$ python3 -q
>>> import numpy as np
>>> np.set_printoptions(precision=2, suppress=True, linewidth=200, legacy="1.25")
>>> rd = lambda a: np.round(a, 2) + 0
>>> A2 = np.array([[-1, -3, 1, -1, -2],
...     [2, 2, -2, -1, 3],
...     [-3, 1, -3, 3, 3],
...     [-2, 1, 0, 2, 2],
...     [1, 1, -3, 1, -3]])
>>> A2[-1] = A2[0]
>>> m1 = A2 + 0.02 * np.eye(5)
>>> m1
array([[-0.98, -3.  ,  1.  , -1.  , -2.  ],
       [ 2.  ,  2.02, -2.  , -1.  ,  3.  ],
       [-3.  ,  1.  , -2.98,  3.  ,  3.  ],
       [-2.  ,  1.  ,  0.  ,  2.02,  2.  ],
       [-1.  , -3.  ,  1.  , -1.  , -1.98]])
>>> theta = np.radians(60)
>>> Rm = np.eye(5)
>>> Rm[3, 3] = Rm[1, 1] = np.cos(theta)
>>> Rm[3, 1], Rm[1, 3] = -np.sin(theta), np.sin(theta)
>>> rd(Rm)
array([[ 1.  ,  0.  ,  0.  ,  0.  ,  0.  ],
       [ 0.  ,  0.5 ,  0.  ,  0.87,  0.  ],
       [ 0.  ,  0.  ,  1.  ,  0.  ,  0.  ],
       [ 0.  , -0.87,  0.  ,  0.5 ,  0.  ],
       [ 0.  ,  0.  ,  0.  ,  0.  ,  1.  ]])
>>> A2 = m1 @ Rm.T
>>> rd(np.linalg.det(Rm)), np.trace(Rm)
(1.0, 4.0)
>>> np.allclose(np.linalg.norm(m1, axis=1), np.linalg.norm(A2, axis=1))
True
>>> np.allclose(m1 @ m1.T, A2 @ A2.T)
True
>>> proj = np.triu(np.array([[2, 0, 1, 2, 2],
...     [1, 0, 1, 2, 1],
...     [1, 0, 1, 0, 0],
...     [0, 2, 1, 0, 2],
...     [2, 1, 2, 1, 0]]), 1) + np.eye(5)
>>> A2 = proj @ m1 @ np.linalg.inv(proj)
>>> rd(np.trace(A2)), np.trace(m1)
(-1.9, -1.9)
>>> rd(np.linalg.det(A2))
-0.59
>>> rd(proj @ m1 - m1 @ proj)
array([[-9., -3.,  3., 13., 10.],
       [-8.,  0., -6., -2.,  1.],
       [ 0.,  0.,  2.,  4., -1.],
       [-2., -6.,  3.,  0., -5.],
       [ 0.,  0.,  4.,  8.,  7.]])
>>> Uu, sig, Vh = np.linalg.svd(m1)
>>> rd(sig)
array([8.29, 5.35, 2.31, 1.13, 0.01])
>>> A2 = Uu[:, :4] @ np.diag(sig[:4]) @ Vh[:4]
>>> rd(np.linalg.norm(m1 - A2, 2)), rd(sig[4])
(0.01, 0.01)
>>> np.linalg.matrix_rank(m1, rtol=0.05)
4
>>> np.linalg.matrix_rank(A2)
4
>>> rd(A2)
array([[-0.98, -3.  ,  1.  , -1.  , -2.  ],
       [ 2.  ,  2.02, -2.  , -1.  ,  3.  ],
       [-3.  ,  1.  , -2.98,  3.  ,  3.  ],
       [-2.  ,  1.  ,  0.  ,  2.02,  2.  ],
       [-1.  , -3.  ,  1.  , -1.  , -1.98]])
>>> rd(np.linalg.norm(m1 - A2) / np.linalg.norm(m1))
0.0
>>> rd(np.abs(m1 - A2).max())
0.0
